% ipython --no-banner

In [1]: import numpy as np

In [2]: import numpy.linalg as la

In [3]: np.set_printoptions(precision=2, suppress=True, linewidth=140)

In [4]: arr = np.array([[0, 1, 2, 0, -2], [-1, 0, 2, -2, 2], [2, 2, -1, 2, 0]])

In [5]: arr[:, 1] = -1 * arr[:, 0]

In [6]: arr
Out[6]: 
array([[ 0,  0,  2,  0, -2],
       [-1,  1,  2, -2,  2],
       [ 2, -2, -1,  2,  0]])

In [7]: A2 = arr / np.sqrt((arr ** 2).mean(axis=1, keepdims=True))

In [8]: arr - arr.mean(axis=1, keepdims=True)
Out[8]: 
array([[ 0. ,  0. ,  2. ,  0. , -2. ],
       [-1.4,  0.6,  1.6, -2.4,  1.6],
       [ 1.8, -2.2, -1.2,  1.8, -0.2]])

In [9]: A2[1]
Out[9]: array([-0.6,  0.6,  1.2, -1.2,  1.2])

In [10]: la.norm(A2, axis=1)
Out[10]: array([2.24, 2.24, 2.24])

In [11]: la.matrix_rank(arr - arr.mean(axis=1, keepdims=True))
Out[11]: np.int64(3)

In [12]: A2 = np.array([[9, 8], [2, 4], [2, 9], [4, 9], [6, 5]])

In [13]: np.einsum("ij,ij->", arr, A2)
ValueError: operands could not be broadcast together with remapped shapes [original->remapped]: (3,5)->(3,5) (5,2)->(5,2) 


In [14]: A2.T @ arr.T
Out[14]: 
array([[-8,  1, 20],
       [ 8,  6, 17]])

In [15]: np.einsum("ik,kj->ij", arr, A2)
Out[15]: 
array([[-8,  8],
       [ 1,  6],
       [20, 17]])

In [16]: np.einsum("ij,ij->i", arr, arr)
Out[16]: array([ 8, 14, 13])

In [17]: np.einsum("ij->j", arr)
Out[17]: array([ 1, -1,  3,  0,  0])

In [18]: la.matrix_rank(arr @ A2)
Out[18]: np.int64(2)

In [19]: np.einsum("ik,kj->ji", arr, A2)
Out[19]: 
array([[-8,  1, 20],
       [ 8,  6, 17]])

In [20]: theta = np.radians(15)

In [21]: R = np.eye(5)

In [22]: R[3, 3] = R[4, 4] = np.cos(theta)

In [23]: R[3, 4], R[4, 3] = -np.sin(theta), np.sin(theta)

In [24]: R
Out[24]: 
array([[ 1.  ,  0.  ,  0.  ,  0.  ,  0.  ],
       [ 0.  ,  1.  ,  0.  ,  0.  ,  0.  ],
       [ 0.  ,  0.  ,  1.  ,  0.  ,  0.  ],
       [ 0.  ,  0.  ,  0.  ,  0.97, -0.26],
       [ 0.  ,  0.  ,  0.  ,  0.26,  0.97]])

In [25]: A2 = arr @ R.T

In [26]: np.allclose(arr @ arr.T, A2 @ A2.T)
Out[26]: True

In [27]: np.abs(A2 - arr).max(axis=0)
Out[27]: array([0.  , 0.  , 0.  , 0.52, 0.59])

In [28]: round(float(la.det(R)), 2), round(np.trace(R), 2)
Out[28]: (1.0, np.float64(4.93))

In [29]: A2
Out[29]: 
array([[ 0.  ,  0.  ,  2.  ,  0.52, -1.93],
       [-1.  ,  1.  ,  2.  , -2.45,  1.41],
       [ 2.  , -2.  , -1.  ,  1.93,  0.52]])

In [30]: F = np.load("test3.npy")

In [31]: F
Out[31]: 
array([[0, 1, 1, 0, 1],
       [1, 0, 1, 0, 1],
       [1, 1, 0, 0, 1],
       [0, 0, 0, 0, 1],
       [1, 1, 1, 1, 0]])

In [32]: # symmetric

In [33]: w, vecs = la.eigh(F)

In [34]: x0 = np.array([-2, 0, -2, 1, -2])

In [35]: vecs * np.abs(w) @ vecs.T
Out[35]: 
array([[ 1.48,  0.48,  0.48,  0.34,  0.49],
       [ 0.48,  1.48,  0.48,  0.34,  0.49],
       [ 0.48,  0.48,  1.48,  0.34,  0.49],
       [ 0.34,  0.34,  0.34,  0.79, -0.19],
       [ 0.49,  0.49,  0.49, -0.19,  1.8 ]])

In [36]: np.abs(F).sum(axis=1).max(), round(np.abs(w).max(), 2)
Out[36]: (np.int64(4), np.float64(3.09))

In [37]: vecs * np.maximum(w, 0) @ vecs.T
Out[37]: 
array([[0.74, 0.74, 0.74, 0.17, 0.74],
       [0.74, 0.74, 0.74, 0.17, 0.74],
       [0.74, 0.74, 0.74, 0.17, 0.74],
       [0.17, 0.17, 0.17, 0.39, 0.4 ],
       [0.74, 0.74, 0.74, 0.4 , 0.9 ]])
